>>> import numpy as np
>>> np.set_printoptions(precision=2, suppress=True, linewidth=160)
>>> arr = np.loadtxt("mat.csv", delimiter=",")
>>> arr
array([[1., 0., 0., 0., 0., 0., 0., 0., 0., 0.],
       [0., 2., 0., 0., 0., 0., 0., 0., 0., 0.],
       [0., 0., 1., 0., 0., 0., 0., 0., 0., 0.],
       [0., 0., 0., 2., 0., 0., 0., 0., 0., 0.],
       [0., 0., 0., 0., 1., 0., 0., 0., 0., 0.],
       [0., 0., 0., 0., 0., 3., 0., 0., 0., 0.],
       [0., 0., 0., 0., 0., 0., 0., 0., 0., 0.],
       [0., 0., 0., 0., 0., 0., 0., 1., 0., 0.],
       [0., 0., 0., 0., 0., 0., 0., 0., 3., 0.],
       [0., 0., 0., 0., 0., 0., 0., 0., 0., 2.]])
>>> # 10 blocks once reordered
>>> Uu, s, VT = np.linalg.svd(arr)
>>> evecs = VT[:(s > 1e-8).sum()]
>>> rng = np.random.default_rng(3434)
>>> x = arr[2] + -2 * arr[1] + rng.integers(2) * np.eye(10)[1]
>>> x
array([ 0., -4.,  1.,  0.,  0.,  0.,  0.,  0.,  0.,  0.])
>>> np.allclose(evecs.T @ evecs @ x, x)
True
>>> evecs.T @ evecs
array([[1., 0., 0., 0., 0., 0., 0., 0., 0., 0.],
       [0., 1., 0., 0., 0., 0., 0., 0., 0., 0.],
       [0., 0., 1., 0., 0., 0., 0., 0., 0., 0.],
       [0., 0., 0., 1., 0., 0., 0., 0., 0., 0.],
       [0., 0., 0., 0., 1., 0., 0., 0., 0., 0.],
       [0., 0., 0., 0., 0., 1., 0., 0., 0., 0.],
       [0., 0., 0., 0., 0., 0., 0., 0., 0., 0.],
       [0., 0., 0., 0., 0., 0., 0., 1., 0., 0.],
       [0., 0., 0., 0., 0., 0., 0., 0., 1., 0.],
       [0., 0., 0., 0., 0., 0., 0., 0., 0., 1.]])
>>> np.round(np.linalg.norm(x - evecs.T @ evecs @ x), 2)
np.float64(0.0)
>>> np.linalg.matrix_rank(np.vstack([arr, x]))
np.int64(9)
>>> E = np.load("m.npy")
>>> E
array([[ 5,  6,  7,  8,  9, 10, 11, 12],
       [13, 14, 15, 16, 17, 18, 19, 20],
       [21, 22, 23, 24, 25, 26, 27, 28],
       [29, 30, 31, 32, 33, 34, 35, 36],
       [37, 38, 39, 40, 41, 42, 43, 44],
       [45, 46, 47, 48, 49, 50, 51, 52],
       [53, 54, 55, 56, 57, 58, 59, 60]])
>>> # rank 2
>>> Uu, s, VT = np.linalg.svd(E)
>>> evecs = VT[:(s > 1e-8).sum()]
>>> x = E[6] + -2 * E[4] + rng.integers(2) * np.eye(8)[1]
>>> x
array([-21., -22., -23., -24., -25., -26., -27., -28.])
>>> np.allclose(evecs.T @ evecs @ x, x)
True
>>> W0 = np.load("layer8.npy")
>>> W0
array([[-2. ,  0.1, -1.7, -0.3, -0.5, -0.5,  0.1],
       [ 0. , -1. ,  0.2, -0.4,  0.5, -2.2,  1.4],
       [ 5. ,  0.3,  0.6,  2. , -1.8,  0.8, -0.8],
       [ 7. , -0.1,  0.1,  0.3, -0.3,  2.2,  1.1],
       [-3. , -0.2, -0.6,  0.9, -0.1, -0.1,  0.7],
       [ 6. , -0.4,  0.2, -0.3, -1. , -0.5, -1.4]])
>>> # column 0 is much longer than the rest
>>> blk = np.stack([W0, 3 * W0, W0[::-1]])
>>> blk.shape
(3, 6, 7)
>>> np.linalg.matrix_rank(blk.reshape(3, -1))
np.int64(2)
>>> (blk @ W0.T).shape
(3, 6, 6)
>>> np.linalg.matrix_rank(blk)
array([6, 6, 6])
>>> out = np.array([[1, 2, 1],
...     [0, 2, 0],
...     [1, 1, 1],
...     [1, 3, 0],
...     [3, 2, 2],
...     [2, 3, 1],
...     [2, 0, 1]])
>>> np.vstack([W0, out.T]).shape
(9, 7)
>>> np.einsum("ij,ij->i", W0, W0)
array([ 7.5 ,  8.25, 33.97, 55.25, 10.72, 39.5 ])
>>> np.linalg.matrix_rank(W0 @ out)
np.int64(3)
>>> W0 @ out
array([[-6.3, -8.9, -5.1],
       [-0.3, -8.6,  0.4],
       [ 2.2, 16. ,  2. ],
       [13.1, 20.8,  9.8],
       [-1.8, -4.8, -3.2],
       [-0.9,  7. ,  2.3]])
>>> labels = rng.integers(0, 3, 3)
>>> M = np.triu((labels[:, None] == labels) & (rng.random((3, 3)) < 0.8), 1).astype(int)
>>> M += M.T
>>> M
array([[0, 0, 0],
       [0, 0, 1],
       [0, 1, 0]])
>>> W1 = np.array([[2, 0, 0, 2, 2],
...     [1, 2, 1, 0, 2],
...     [0, 0, 1, 1, 1],
...     [2, 2, 0, 1, 1],
...     [2, 2, 0, 1, 1],
...     [2, 2, 2, 2, 0],
...     [0, 1, 1, 2, 0],
...     [2, 1, 1, 1, 2],
...     [2, 0, 0, 2, 1],
...     [1, 1, 1, 1, 0]])
>>> b = np.array([-1, 0, -2, -1, 2])
>>> act = np.maximum(arr @ W1 + b, 0)
>>> (act > 0).mean(axis=0)
array([0.8, 0.6, 0.1, 0.5, 1. ])
>>> np.linalg.matrix_rank(act)
np.int64(5)
>>> basis = np.array([[1, 2, 0], [4, 2, 8], [5, 4, 3], [0, 7, 0], [3, 5, 2]])
>>> act @ basis
array([[13., 29.,  8.],
       [35., 40., 44.],
       [ 9., 15.,  6.],
       [31., 41., 40.],
       [18., 21., 22.],
       [55., 83., 64.],
       [ 6., 10.,  4.],
       [17., 24., 16.],
       [20., 70., 10.],
       [15., 23., 20.]])
>>> (M != 0).astype(int)
array([[0, 0, 0],
       [0, 0, 1],
       [0, 1, 0]])
>>> (np.linalg.matrix_power((M != 0) + (M.T != 0) + np.eye(3), 3) > 0).astype(int)
array([[1, 0, 0],
       [0, 1, 1],
       [0, 1, 1]])
>>> r = np.linalg.matrix_rank(M)
>>> r
np.int64(2)
>>> N = np.linalg.svd(M)[2][r:].T
>>> [int(np.linalg.matrix_rank(M[:, :j + 1])) for j in range(3)]
[0, 1, 2]
>>> np.allclose(M @ N, 0)
True
>>> M @ N
array([[0.],
       [0.],
       [0.]])
>>> feats = np.loadtxt("block6.csv", delimiter=",")
>>> feats
array([[ -5.31,   2.92,  11.93,   0.69],
       [  2.75,  -4.14,   5.9 ,   8.75],
       [ -0.64,  -2.14,  10.38,   5.36],
       [  0.95,  -3.8 ,   9.72,   6.95],
       [ -3.44,   0.76,  11.58,   2.56],
       [ -6.55,   1.92,  17.04,  -0.55],
       [ -3.18,   1.54,   9.37,   2.82],
       [  0.27,  -1.85,   7.53,   6.27],
       [ -2.82,   0.69,  10.16,   3.18],
       [ -0.82,  -1.64,   9.83,   5.18],
       [ -1.44,  -0.88,   9.86,   4.56],
       [ -0.57,  -1.66,   9.23,   5.43],
       [  0.45,  -1.08,   5.54,   6.45],
       [ -2.58,   0.38,  10.18,   3.42],
       [ -3.14,   0.66,  11.02,   2.86],
       [ -2.38,   1.25,   7.95,   3.62],
       [ -4.38,   1.45,  12.55,   1.62],
       [ -1.1 ,  -1.02,   9.3 ,   4.9 ],
       [  3.29,  -3.45,   3.17,   9.29],
       [ -1.7 ,  -0.29,   9.32,   4.3 ],
       [  1.48,  -3.44,   7.68,   7.48],
       [ -2.89,   0.19,  11.35,   3.11],
       [ -2.07,  -0.89,  11.45,   3.93],
       [ -5.01,   1.51,  14.02,   0.99],
       [  3.16,  -4.67,   5.95,   9.16],
       [  5.42,  -4.68,   0.31,  11.42],
       [  0.57,  -1.82,   6.71,   6.57],
       [  0.58,  -2.37,   7.79,   6.58],
       [  2.57,  -3.74,   5.55,   8.57],
       [-11.76,   7.6 ,  18.71,  -5.76],
       [ -3.7 ,   0.16,  13.44,   2.3 ],
       [  1.87,  -4.1 ,   8.04,   7.87],
       [ -3.78,   0.83,  12.29,   2.22],
       [ -1.66,   0.2 ,   8.24,   4.34],
       [ -0.53,  -2.47,  10.76,   5.47],
       [ -4.83,   0.97,  14.63,   1.17]])
>>> # rows and columns are dependent
>>> Uu, s, VT = np.linalg.svd(feats)
>>> s.round(2) + 0
array([66.6 , 34.22,  4.95,  0.  ])
>>> np.argmax(s[:-1] / (s[1:] + 1e-6)) + 1
np.int64(3)
>>> out = Uu[:, :3] @ np.diag(s[:3]) @ VT[:3]
>>> np.linalg.matrix_rank(out)
np.int64(3)
>>> np.linalg.matrix_rank(feats, rtol=0.05)
np.int64(3)
>>> np.round(np.linalg.norm(feats - out, 2), 2), round(float(s[3]), 2)
(np.float64(0.0), 0.0)
>>> out
array([[ -5.31,   2.92,  11.93,   0.69],
       [  2.75,  -4.14,   5.9 ,   8.75],
       [ -0.64,  -2.14,  10.38,   5.36],
       [  0.95,  -3.8 ,   9.72,   6.95],
       [ -3.44,   0.76,  11.58,   2.56],
       [ -6.55,   1.92,  17.04,  -0.55],
       [ -3.18,   1.54,   9.37,   2.82],
       [  0.27,  -1.85,   7.53,   6.27],
       [ -2.82,   0.69,  10.16,   3.18],
       [ -0.82,  -1.64,   9.83,   5.18],
       [ -1.44,  -0.88,   9.86,   4.56],
       [ -0.57,  -1.66,   9.23,   5.43],
       [  0.45,  -1.08,   5.54,   6.45],
       [ -2.58,   0.38,  10.18,   3.42],
       [ -3.14,   0.66,  11.02,   2.86],
       [ -2.38,   1.25,   7.95,   3.62],
       [ -4.38,   1.45,  12.55,   1.62],
       [ -1.1 ,  -1.02,   9.3 ,   4.9 ],
       [  3.29,  -3.45,   3.17,   9.29],
       [ -1.7 ,  -0.29,   9.32,   4.3 ],
       [  1.48,  -3.44,   7.68,   7.48],
       [ -2.89,   0.19,  11.35,   3.11],
       [ -2.07,  -0.89,  11.45,   3.93],
       [ -5.01,   1.51,  14.02,   0.99],
       [  3.16,  -4.67,   5.95,   9.16],
       [  5.42,  -4.68,   0.31,  11.42],
       [  0.57,  -1.82,   6.71,   6.57],
       [  0.58,  -2.37,   7.79,   6.58],
       [  2.57,  -3.74,   5.55,   8.57],
       [-11.76,   7.6 ,  18.71,  -5.76],
       [ -3.7 ,   0.16,  13.44,   2.3 ],
       [  1.87,  -4.1 ,   8.04,   7.87],
       [ -3.78,   0.83,  12.29,   2.22],
       [ -1.66,   0.2 ,   8.24,   4.34],
       [ -0.53,  -2.47,  10.76,   5.47],
       [ -4.83,   0.97,  14.63,   1.17]])
